$ ipython --no-banner

In [1]: import numpy as np

In [2]: np.set_printoptions(precision=2, suppress=True, linewidth=160, floatmode="fixed")

In [3]: E = np.array([[2, 3, 3],
   ...:     [2, 2, 2],
   ...:     [0, 3, 2],
   ...:     [0, 0, 1],
   ...:     [2, 3, 0],
   ...:     [3, 3, 0],
   ...:     [3, 2, 2]])

In [4]: E[-1] = E[0] + -3 * E[1]

In [5]: E
Out[5]: 
array([[ 2,  3,  3],
       [ 2,  2,  2],
       [ 0,  3,  2],
       [ 0,  0,  1],
       [ 2,  3,  0],
       [ 3,  3,  0],
       [-4, -3, -3]])

In [6]: C2 = E.T @ E

In [7]: (E @ E.T).shape
Out[7]: (7, 7)

In [8]: np.diag(C2)
Out[8]: array([37, 49, 27])

In [9]: np.linalg.svd(E, compute_uv=False) ** 2
Out[9]: array([98.26,  9.61,  5.13])

In [10]: np.allclose(C2, C2.T)
Out[10]: True

In [11]: f, r1 = E[6], E[1]

In [12]: f @ r1
Out[12]: np.int64(-20)

In [13]: f @ f
Out[13]: np.int64(34)

In [14]: pr = (f @ r1) / (f @ f) * f

In [15]: np.outer(f, r1)
Out[15]: 
array([[-8, -8, -8],
       [-6, -6, -6],
       [-6, -6, -6]])

In [16]: round(np.linalg.norm(E, 2), 2)
Out[16]: np.float64(9.91)

In [17]: round(float(np.linalg.norm(E) ** 2 / np.linalg.norm(E, 2) ** 2), 2)
Out[17]: 1.15

In [18]: np.linalg.norm(E, axis=1).argmax()
Out[18]: np.int64(6)

In [19]: np.linalg.norm(E, axis=0)
Out[19]: array([6.08, 7.00, 5.20])

In [20]: data = np.load("a.npy")

In [21]: data
Out[21]: 
array([[ -4.34, -22.56,  -8.16,   2.13,  -2.40],
       [-12.70,  -1.42, -20.14,  -0.73, -18.92],
       [ 10.81,  -9.49,   0.80,  -1.05,  -6.83],
       [ -3.91, -23.16,  -4.44,   3.45,  -2.19],
       [ 11.60,  -9.66,   1.60,  -3.10,  -6.99],
       [-12.46,   0.97, -21.64,   2.08, -17.92],
       [ 10.93,  -8.79,   0.42,  -3.83,  -8.39],
       [-12.58,   0.69, -20.95,   1.44, -18.92],
       [-12.73,   1.41, -20.79,   0.36, -18.06],
       [-12.36,  -0.30, -22.51,   1.91, -19.62],
       [ 11.85,  -9.88,   0.65,  -2.79,  -6.56],
       [ 10.51,  -9.45,   1.52,  -1.37,  -5.94],
       [  9.48,  -8.19,   1.34,  -3.55,  -7.27],
       [ 12.42, -10.00,   1.50,  -1.44,  -8.14],
       [ -4.80, -23.79,  -5.26,   0.28,  -3.11],
       [ -4.35, -24.13,  -5.00,   1.14,  -3.58],
       [ 11.52,  -8.26,   3.10,  -3.23,  -8.31],
       [ 10.55,  -7.34,   0.15,  -1.14,  -6.42]])

In [22]: d = np.linalg.norm(data[:, None] - data[None], axis=-1)

In [23]: d[:5, :5]
Out[23]: 
array([[ 0.00, 30.68, 22.59,  4.02, 23.75],
       [30.68,  0.00, 34.68, 33.07, 35.76],
       [22.59, 34.68,  0.00, 21.74,  2.35],
       [ 4.02, 33.07, 21.74,  0.00, 22.92],
       [23.75, 35.76,  2.35, 22.92,  0.00]])

In [24]: d.mean(axis=1).argmax()
Out[24]: np.int64(9)

In [25]: np.flatnonzero(d[11] < d.mean() / 2)
Out[25]: array([ 2,  4,  6, 10, 11, 12, 13, 16, 17])

In [26]: np.linalg.matrix_rank(d ** 2)
Out[26]: np.int64(7)

In [27]: (d + 1e9 * np.eye(18)).round(6).argmin(axis=1)
Out[27]: array([14,  7, 11, 15, 10,  7, 12,  5,  7,  7,  4,  2,  6,  4, 15, 14,  4,  2])

In [28]: d.shape
Out[28]: (18, 18)
